$ ipython --no-banner

In [1]: import numpy as np

In [2]: from numpy import linalg as LA

In [3]: np.set_printoptions(precision=2, suppress=True, linewidth=160, sign=" ")

In [4]: rng = np.random.default_rng(905)

In [5]: data = np.eye(3, dtype=int)[rng.permutation(3)]

In [6]: data
Out[6]: 
array([[ 0,  0,  1],
       [ 0,  1,  0],
       [ 1,  0,  0]])

In [7]: w, evecs = LA.eigh(data)

In [8]: LA.eigvalsh(data + 5 * np.eye(3))
Out[8]: array([ 4.,  6.,  6.])

In [9]: np.round(evecs.T @ data @ evecs, 2) + 0
Out[9]: 
array([[-1.,  0.,  0.],
       [ 0.,  1.,  0.],
       [ 0.,  0.,  1.]])

In [10]: w, evecs = LA.eigh(data)

In [11]: vec = np.array([0, 0, 5])

In [12]: evecs * np.maximum(w, 0) @ evecs.T
Out[12]: 
array([[ 0.5,  0. ,  0.5],
       [ 0. ,  1. ,  0. ],
       [ 0.5,  0. ,  0.5]])

In [13]: vec @ data @ vec / (vec @ vec), w[0], w[-1]
Out[13]: (np.float64(0.0), np.float64(-1.0), np.float64(1.0))

In [14]: np.abs(data).sum(axis=1).max(), np.abs(w).max()
Out[14]: (np.int64(1), np.float64(1.0))

In [15]: data[:, 1] @ data[:, 0]
Out[15]: np.int64(0)

In [16]: print(data.T @ data)
[[ 1  0  0]
 [ 0  1  0]
 [ 0  0  1]]

In [17]: LA.pinv(data)
Out[17]: 
array([[ 0.,  0.,  1.],
       [ 0.,  1.,  0.],
       [ 1.,  0.,  0.]])

In [18]: mat = np.loadtxt("data.csv", delimiter=",")

In [19]: mat
Out[19]: 
array([[ 3., -3.],
       [ 1., -3.]])

In [20]: W1 = np.array([[-2, -1, 0, 2], [1, 3, 1, -2]])

In [21]: beta = np.array([1, 2, 1, 3])

In [22]: hid = np.maximum(mat @ W1 + beta, 0)

In [23]: print(hid)
[[  0.   0.   0.  15.]
 [  0.   0.   0.  11.]]

In [24]: print((hid > 0).astype(int))
[[ 0  0  0  1]
 [ 0  0  0  1]]

In [25]: (hid > 0).mean(axis=0)
Out[25]: array([ 0.,  0.,  0.,  1.])

In [26]: W2 = np.array([[0, 2, 0], [1, 0, 0], [1, 2, 0], [1, 1, 1]])

In [27]: W1 @ W2
Out[27]: 
array([[ 1, -2,  2],
       [ 2,  2, -2]])

In [28]: (hid @ W2).round(6).argmax(axis=1)
Out[28]: array([ 0,  0])

In [29]: w, evecs = LA.eig(mat)

In [30]: np.sort(LA.eigvals(LA.inv(mat)))
Out[30]: array([-0.41,  0.41])

In [31]: round(float(np.prod(w)), 2)
Out[31]: -6.0

In [32]: w
Out[32]: array([ 2.45, -2.45])

In [33]: round(float(LA.det(2 * mat)), 2), round(float(LA.det(mat)), 2)
Out[33]: (-24.0, -6.0)

In [34]: np.round(LA.det(mat[::-1]), 2)
Out[34]: np.float64(6.0)

In [35]: print(np.round(LA.eigvals(mat).sum().real, 2))
0.0

In [36]: round(LA.det(mat.T), 2)
Out[36]: np.float64(-6.0)

In [37]: print((mat - mat.T) / 2)
[[ 0. -2.]
 [ 2.  0.]]

In [38]: mat @ mat
Out[38]: 
array([[ 6.,  0.],
       [ 0.,  6.]])

In [39]: np.allclose(mat, mat.T)
Out[39]: False

In [40]: (mat + mat.T) / 2
Out[40]: 
array([[ 3., -1.],
       [-1., -3.]])

In [41]: np.round(np.abs(LA.eigvals(mat)).max(), 2)
Out[41]: np.float64(2.45)

In [42]: print(np.allclose(mat @ mat.T, mat.T @ mat))
False

In [43]: np.trace(mat)
Out[43]: np.float64(0.0)

In [44]: round(LA.det(mat), 2)
Out[44]: np.float64(-6.0)

In [45]: Q, evecs = LA.qr(mat[:, :1])[0], LA.qr(mat[:, 1:])[0]

In [46]: sv = LA.svd(Q.T @ evecs, compute_uv=False)

In [47]: np.degrees(np.arccos(sv.clip(0, 1)))
Out[47]: array([ 26.57])

In [48]: sv
Out[48]: array([ 0.89])

In [49]: round(LA.norm(Q @ Q.T - evecs @ evecs.T, 2), 2)
Out[49]: np.float64(0.45)

In [50]: J = np.load("arr.npy")

In [51]: J
Out[51]: 
array([[ 4.36,  2.23, -1.04],
       [ 2.57,  1.87, -3.86],
       [ 1.6 , -0.06,  4.74],
       [-4.33, -1.73, -1.8 ],
       [-0.15,  0.77, -4.94],
       [-3.31, -2.09,  3.11],
       [-4.47, -1.9 , -1.18],
       [-1.4 , -1.44,  4.58],
       [-4.48, -2.18,  0.43],
       [ 4.5 ,  2.16, -0.25],
       [-2.74, -0.58, -4.15],
       [-3.91, -2.21,  2.19],
       [-4.02, -1.45, -2.59],
       [-1.67,  0.02, -4.71],
       [-0.19, -0.93,  4.91],
       [ 2.98,  0.72,  3.95],
       [-0.18, -0.93,  4.91],
       [ 0.52, -0.6 ,  4.94]])

In [52]: r0, g = J[15], J[16]

In [53]: round(r0 @ g, 2)
Out[53]: np.float64(18.19)

In [54]: np.round(r0 @ r0, 2)
Out[54]: np.float64(25.0)

In [55]: p = (r0 @ g) / (r0 @ r0) * r0

In [56]: np.outer(r0, g)
Out[56]: 
array([[-0.55, -2.76, 14.61],
       [-0.13, -0.67,  3.55],
       [-0.73, -3.66, 19.41]])

In [57]: np.round(LA.norm(r0 + g) ** 2 + LA.norm(r0 - g) ** 2, 2)
Out[57]: np.float64(100.0)

In [58]: print(g - p)
[-2.35 -1.45  2.03]

In [59]: np.allclose(J[:-1].T @ LA.lstsq(J[:-1].T, J[-1])[0], J[-1])
Out[59]: True

In [60]: np.unique(J.round(6), axis=0).shape
Out[60]: (18, 3)

In [61]: np.abs(np.diag(LA.qr(J)[1])) > 1e-9
Out[61]: array([ True,  True, False])

In [62]: round(np.trace(LA.pinv(J) @ J), 2)
Out[62]: np.float64(2.0)

In [63]: W2 = J[[8, 13]].astype(float)

In [64]: for _ in range(4):
    ...:     idx = LA.norm(J[:, None] - W2, axis=-1).argmin(axis=1)
    ...:     W2 = np.array([J[idx == j].mean(axis=0) for j in range(2)])
    ...: 

In [65]: print(idx)
[ 1  1  0  0  1  0  0  0  0  1  1  0  0  1  0  0  0  0]

In [66]: print(np.abs(W2[1] - W2[0]).argmax())
2

In [67]: print(W2[1] - W2[0])
[ 2.91  2.31 -5.51]

In [68]: W2
Out[68]: 
array([[-1.77, -1.23,  2.35],
       [ 1.14,  1.08, -3.16]])

In [69]: np.bincount(idx)
Out[69]: array([ 12,   6])

In [70]: B = J / LA.norm(J, axis=1, keepdims=True)

In [71]: G = B @ B.T

In [72]: G[5]
Out[72]: array([-0.89, -0.98,  0.38,  0.49, -0.66,  1.  ,  0.6 ,  0.88,  0.83, -0.81, -0.11,  0.98,  0.33, -0.37,  0.71,  0.04,  0.71,  0.6 ])

In [73]: (G - 2 * np.eye(18)).round(6).argmax(axis=1)
Out[73]: array([  9,   4,  17,   6,  13,  11,   3,  14,   6,   0,  13,   5,   3,  10,  16,   2,  14,  16])

In [74]: print(np.round(np.degrees(np.arccos(np.clip(G[5, 12], -1, 1))), 2))
70.74

In [75]: U, sv, Vt = LA.svd(J)

In [76]: np.argmax(sv[:-1] / (sv[1:] + 1e-6)) + 1
Out[76]: np.int64(2)

In [77]: B = U[:, :2] @ np.diag(sv[:2]) @ Vt[:2]

In [78]: B
Out[78]: 
array([[ 4.36,  2.23, -1.04],
       [ 2.57,  1.87, -3.86],
       [ 1.6 , -0.06,  4.74],
       [-4.33, -1.73, -1.8 ],
       [-0.15,  0.77, -4.94],
       [-3.31, -2.09,  3.11],
       [-4.47, -1.9 , -1.18],
       [-1.4 , -1.44,  4.58],
       [-4.48, -2.18,  0.43],
       [ 4.5 ,  2.16, -0.25],
       [-2.74, -0.58, -4.15],
       [-3.91, -2.21,  2.19],
       [-4.02, -1.45, -2.59],
       [-1.67,  0.02, -4.71],
       [-0.19, -0.93,  4.91],
       [ 2.98,  0.72,  3.95],
       [-0.18, -0.93,  4.91],
       [ 0.52, -0.6 ,  4.94]])

In [79]: print(round(LA.norm(J - B, 2), 2), np.round(sv[2], 2))
0.0 0.0

In [80]: F = np.array([[0, 1, 0, 0, 2],
    ...:     [0, 1, 2, 1, 2],
    ...:     [0, 0, 1, 0, 1],
    ...:     [2, 1, 1, 1, 0],
    ...:     [1, 2, 0, 0, 1],
    ...:     [2, 2, 1, 0, 1]])

In [81]: F[-1] = F[0] + 4 * F[1]

In [82]: F
Out[82]: 
array([[  0,   1,   0,   0,   2],
       [  0,   1,   2,   1,   2],
       [  0,   0,   1,   0,   1],
       [  2,   1,   1,   1,   0],
       [  1,   2,   0,   0,   1],
       [  0,   5,   8,   4,  10]])

In [83]: B = np.c_[F[:, :2] @ np.array([[-1, -1], [2, 0]]), np.array([3, 3, 1, 2, 3, 1])]

In [84]: B
Out[84]: 
array([[ 2,  0,  3],
       [ 2,  0,  3],
       [ 0,  0,  1],
       [ 0, -2,  2],
       [ 3, -1,  3],
       [10,  0,  1]])

In [85]: LA.matrix_rank(B)
Out[85]: np.int64(3)

In [86]: LA.norm(LA.qr(F)[0].T @ B, axis=0) ** 2 / ((B ** 2).sum(axis=0) + 1e-12)
Out[86]: array([ 1.  ,  1.  ,  0.67])

In [87]: LA.matrix_rank(np.c_[F, B])
Out[87]: np.int64(6)
